% python3 -q
>>> import numpy as np
>>> np.set_printoptions(precision=3, suppress=True, linewidth=200)
>>> def rd(a):
...     return np.round(a, 3) + 0
... 
>>> J = np.array([[0.0, 0.0, 0.0, 0.0],
...     [0.0, -2.0, 0.0, 3.0],
...     [0.0, 3.0, 1.0, 3.0],
...     [0.0, -3.0, -2.0, -1.0]])
>>> # looks like rank 3
>>> print(J.reshape(2, -1))
[[ 0.  0.  0.  0.  0. -2.  0.  3.]
 [ 0.  3.  1.  3.  0. -3. -2. -1.]]
>>> print(J.ravel(order="F"))
[ 0.  0.  0.  0.  0. -2.  3. -3.  0.  0.  1. -2.  0.  3.  3. -1.]
>>> blk = J.reshape(4, 2, -1)
>>> print(np.einsum("ihd,ihd->ih", blk, blk))
[[ 0.  0.]
 [ 4.  9.]
 [ 9. 10.]
 [ 9.  5.]]
>>> print(np.swapaxes(blk, 1, 2)[0])
[[0. 0.]
 [0. 0.]]
>>> rng = np.random.default_rng(48921)
>>> lab = rng.permutation(4)
>>> print(lab)
[3 1 0 2]
>>> out = J[lab][:, lab]
>>> print(np.diag(out))
[-1. -2.  0.  1.]
>>> print(rd(np.sort(np.abs(np.linalg.eigvals(out)))))
[0.    1.44  3.632 3.632]
>>> print(out)
[[-1. -3.  0. -2.]
 [ 3. -2.  0.  0.]
 [ 0.  0.  0.  0.]
 [ 3.  3.  0.  1.]]
>>> print(rd(np.linalg.det(out)), rd(np.linalg.det(J[lab])))
0.0 0.0
>>> print(np.trace(out))
-2.0
>>> print((out != 0).astype(int))
[[1 1 0 1]
 [1 1 0 0]
 [0 0 0 0]
 [1 1 0 1]]
>>> print(rd(np.linalg.det(out)))
0.0
>>> print((np.linalg.matrix_power((out != 0) + (out.T != 0) + np.eye(4), 4) > 0).astype(int))
[[1 1 0 1]
 [1 1 0 1]
 [0 0 1 0]
 [1 1 0 1]]
>>> out = J + rng.integers(-2, 3, (4, 3)) @ rng.integers(-2, 3, (3, 4))
>>> print(out)
[[ 4.  0. -4. -2.]
 [-1. -5.  0.  6.]
 [-2.  1.  3.  5.]
 [-2. -1.  2. -3.]]
>>> print(np.linalg.matrix_rank(out - J, tol=1e-8))
3
>>> print(np.abs(out - J).sum(axis=1))
[10.  7.  8. 10.]
>>> print(out - J)
[[ 4.  0. -4. -2.]
 [-1. -3.  0.  3.]
 [-2. -2.  2.  2.]
 [-2.  2.  4. -2.]]
>>> W = np.array([[8, 4, 3, 6, 2], [1, 7, 4, 6, 7], [8, 6, 9, 9, 9], [2, 4, 0, 5, 7]])
>>> b = np.array([2, 0, 0, 1, 2])
>>> act = np.maximum(J @ W + b, 0)
>>> print(act)
[[ 2.  0.  0.  1.  2.]
 [ 6.  0.  0.  4.  9.]
 [19. 39. 21. 43. 53.]
 [ 0.  0.  0.  0.  0.]]
>>> print(np.linalg.matrix_rank(act))
3
>>> C = np.array([[5, 6, 1], [7, 8, 5], [2, 4, 3], [9, 4, 3], [8, 6, 8]])
>>> print(W @ C)
[[144 128  71]
 [172 144 122]
 [253 222 164]
 [139 106  93]]
>>> out = np.array([[4]])
>>> C = np.array([[2, 1, 1], [2, 0, 3], [1, 0, 3]])
>>> F = np.block([[out, np.zeros((1, 3))], [np.zeros((3, 1)), C]])
>>> print(F)
[[4. 0. 0. 0.]
 [0. 2. 1. 1.]
 [0. 2. 0. 3.]
 [0. 1. 0. 3.]]
>>> # 2 blocks once reordered
>>> O, Rm = np.linalg.qr(F)
>>> print(rd(O.T @ O))
[[1. 0. 0. 0.]
 [0. 1. 0. 0.]
 [0. 0. 1. 0.]
 [0. 0. 0. 1.]]
>>> print(np.trace(O @ O.T))
4.0
>>> print(abs(Rm[0, 0]), rd(np.linalg.norm(F[:, 0])))
4.0 4.0
>>> ev, vecs = np.linalg.eig(F)
>>> print(rd(np.prod(ev)))
-12.0
>>> print(rd(np.sort(np.linalg.eigvals(np.linalg.inv(F)))))
[-1.945  0.245  0.25   0.7  ]
>>> print(rd(F @ vecs[:, 0] - ev[0] * vecs[:, 0]))
[0. 0. 0. 0.]
>>> print(rd(np.sort(np.linalg.eigvals(F @ F))))
[ 0.264  2.039 16.    16.696]
>>> out = np.array([[-1, 1], [-2, -2], [-3, -1], [2, 3]])
>>> print(np.linalg.matrix_rank(np.vstack([F, out.T])))
4
>>> print(np.vstack([F, out.T]).shape)
(6, 4)
>>> print(np.einsum("ik,kj->ji", F, out))
[[-4. -5.  2.  4.]
 [ 4. -2.  5.  7.]]
>>> print(np.einsum("ij->j", F))
[4. 5. 1. 7.]
>>> print(np.einsum("ij,ij->i", F, F))
[16.  6. 13. 10.]
>>> out = F / np.sqrt((F ** 2).mean(axis=1, keepdims=True))
>>> print(F - F.mean(axis=1, keepdims=True))
[[ 3.   -1.   -1.   -1.  ]
 [-1.    1.    0.    0.  ]
 [-1.25  0.75 -1.25  1.75]
 [-1.    0.   -1.    2.  ]]
>>> print(rd(np.linalg.norm(out, axis=1)))
[2. 2. 2. 2.]
>>> print(np.linalg.matrix_rank(F - F.mean(axis=1, keepdims=True)))
3
>>> print(F @ F)
[[16.  0.  0.  0.]
 [ 0.  7.  2.  8.]
 [ 0.  7.  2. 11.]
 [ 0.  5.  1. 10.]]
>>> print(rd(np.sort(np.linalg.eigvals(F).real)))
[-0.514  1.428  4.     4.086]
>>> print((np.linalg.matrix_power((F != 0) + (F.T != 0) + np.eye(4), 4) > 0).astype(int))
[[1 0 0 0]
 [0 1 1 1]
 [0 1 1 1]
 [0 1 1 1]]
>>> print(np.flatnonzero(np.linalg.matrix_power((F != 0) + (F.T != 0) + np.eye(4), 4)[1]))
[1 2 3]
>>> data = np.load("w.npy")
>>> print(data)
[[ 0.03  0.61 -0.17  1.29]
 [-0.05  0.56  0.28  0.93]
 [-0.38  0.35  1.81 -1.31]
 [-0.01 -0.41  0.05 -0.85]
 [ 0.11 -0.02 -0.58  0.41]]
>>> print(rd(np.linalg.norm(data, "nuc")))
4.44
>>> print(rd(np.linalg.norm(data) ** 2 / np.linalg.norm(data, 2) ** 2))
1.371
>>> print(rd(np.linalg.norm(data, axis=0)))
[0.4   0.988 1.929 2.266]
>>> print(np.linalg.norm(data, axis=1).argmax())
2
>>> print(rd(np.linalg.norm(data, 2)))
2.7
>>> print(rd(np.linalg.norm(data, axis=1)))
[1.437 1.122 2.293 0.945 0.719]
>>> U, sig, Vt = np.linalg.svd(data)
>>> vecs = Vt[:(sig > 1e-8).sum()]
>>> vec = data[3] + -2 * data[4] + rng.integers(2) * np.eye(4)[2]
>>> print(vec)
[-0.23 -0.37  1.21 -1.67]
>>> print(np.allclose(vecs.T @ vecs @ vec, vec))
True
>>> print(np.linalg.matrix_rank(np.vstack([data, vec])))
3
>>> out = np.array([[2, -1], [-2, -5]])
>>> E = np.kron(np.eye(2, dtype=int), out)
>>> print(E)
[[ 2 -1  0  0]
 [-2 -5  0  0]
 [ 0  0  2 -1]
 [ 0  0 -2 -5]]
>>> # 2 blocks once reordered
>>> f = np.array([4, -3, -3])
>>> print(np.convolve(E[3], f))
[  0   0  -8 -14  21  15]
>>> print(np.cross(E[3, :3], E[2, :3]))
[0 0 0]
>>> print(np.correlate(E[3], E[2], "full"))
[  0   0   2   1 -10   0   0]
>>> print(np.array([np.convolve(row, f, "same") for row in E]))
[[-10  -3   3   0]
 [-14  21  15   0]
 [  0   8 -10  -3]
 [  0  -8 -14  21]]
>>> print(np.polyval(f, E[3]))
[ -3  -3  19 112]
>>> W0 = np.array([[-1, 0, -1, -2, -1, -2, 2],
...     [0, 2, 3, 3, 2, -3, -3],
...     [2, -3, -2, 2, -3, -1, -2],
...     [1, -1, -2, 3, -1, 3, -2],
...     [1, 2, -1, 3, 1, 0, 0]]) * (rng.random((5, 7)) < 0.3)
>>> print(W0)
[[ 0  0  0 -2  0  0  0]
 [ 0  0  0  3  2  0  0]
 [ 0  0  0  0  0  0  0]
 [ 1  0  0  0  0  0  0]
 [ 0  2  0  0  0  0  0]]
>>> # null space of dimension 3
>>> U, sig, Vt = np.linalg.svd(W0)
>>> vecs = Vt[:(sig > 1e-8).sum()]
>>> vec = W0[3] + -1 * W0[1] + rng.integers(2) * np.eye(7)[1]
>>> print(vec)
[ 1.  0.  0. -3. -2.  0.  0.]
>>> print(np.allclose(vecs.T @ vecs @ vec, vec))
True
>>> print(rd(np.linalg.norm(vec - vecs.T @ vecs @ vec)))
0.0
>>> print(rd(vecs.T @ vecs))
[[1. 0. 0. 0. 0. 0. 0.]
 [0. 1. 0. 0. 0. 0. 0.]
 [0. 0. 0. 0. 0. 0. 0.]
 [0. 0. 0. 1. 0. 0. 0.]
 [0. 0. 0. 0. 1. 0. 0.]
 [0. 0. 0. 0. 0. 0. 0.]
 [0. 0. 0. 0. 0. 0. 0.]]
>>> C = np.array([[-0.8, 0.2, 0.3, -0.6, 0.0]])
>>> M = np.array([[0],
...     [-1],
...     [-2],
...     [1],
...     [0],
...     [1],
...     [2],
...     [0],
...     [2],
...     [-2],
...     [1],
...     [2],
...     [0],
...     [2],
...     [-2],
...     [-1],
...     [2],
...     [2]]) @ C + 0.1 * rng.normal(size=(18, 5))
>>> print(rd(M))
[[-0.098 -0.023 -0.096  0.134  0.123]
 [ 0.755 -0.189 -0.352  0.52   0.122]
 [ 1.348 -0.476 -0.721  1.156  0.061]
 [-0.832  0.082  0.211 -0.47  -0.101]
 [-0.083  0.004  0.104  0.119 -0.175]
 [-0.911  0.253  0.312 -0.604 -0.058]
 [-1.552  0.4    0.501 -1.131 -0.189]
 [ 0.095  0.119  0.026  0.061 -0.065]
 [-1.552  0.33   0.655 -1.056 -0.014]
 [ 1.562 -0.448 -0.526  1.32  -0.027]
 [-0.809  0.219  0.37  -0.596  0.211]
 [-1.689  0.325  0.432 -1.249 -0.04 ]
 [ 0.016 -0.058  0.125  0.066 -0.098]
 [-1.509  0.498  0.432 -1.076  0.238]
 [ 1.544 -0.412 -0.511  1.259 -0.045]
 [ 0.86  -0.33  -0.098  0.571 -0.107]
 [-1.595  0.359  0.632 -1.291 -0.085]
 [-1.639  0.475  0.55  -1.305  0.058]]
>>> C = M[[10, 4]].astype(float)
>>> for _ in range(5):
...     lab = np.linalg.norm(M[:, None] - C, axis=-1).argmin(axis=1)
...     C = np.array([M[lab == j].mean(axis=0) for j in range(2)])
... 
>>> print(lab)
[1 1 1 0 1 0 0 1 0 1 0 0 1 0 1 1 0 0]
>>> print(np.abs(C[1] - C[0]).argmax())
0
>>> print(rd(C))
[[-1.343  0.327  0.455 -0.975  0.002]
 [ 0.667 -0.202 -0.228  0.578 -0.023]]
>>> ang = np.deg2rad(120)
>>> arr = np.eye(6)
>>> arr[np.ix_([0, 4], [0, 4])] = [[np.cos(ang), -np.sin(ang)], [np.sin(ang), np.cos(ang)]]
>>> print(rd(arr))
[[-0.5    0.     0.     0.    -0.866  0.   ]
 [ 0.     1.     0.     0.     0.     0.   ]
 [ 0.     0.     1.     0.     0.     0.   ]
 [ 0.     0.     0.     1.     0.     0.   ]
 [ 0.866  0.     0.     0.    -0.5    0.   ]
 [ 0.     0.     0.     0.     0.     1.   ]]
>>> # splits into 5 blocks
>>> lab = rng.permutation(6)
>>> out = arr[:, lab] * rng.choice([-1, 1], 6)
>>> print(rd(out))
[[ 0.     0.     0.    -0.5   -0.866  0.   ]
 [ 0.     1.     0.     0.     0.     0.   ]
 [ 0.     0.     1.     0.     0.     0.   ]
 [ 0.     0.     0.     0.     0.    -1.   ]
 [ 0.     0.     0.     0.866 -0.5    0.   ]
 [-1.     0.     0.     0.     0.     0.   ]]
>>> U, _, Vt = np.linalg.svd(arr.T @ out)
>>> print(rd(np.linalg.lstsq(arr, out)[0]))
[[ 0.  0.  0.  1.  0.  0.]
 [ 0.  1.  0.  0.  0.  0.]
 [ 0.  0.  1.  0.  0.  0.]
 [ 0.  0.  0.  0.  0. -1.]
 [ 0.  0.  0.  0.  1.  0.]
 [-1.  0.  0.  0.  0.  0.]]
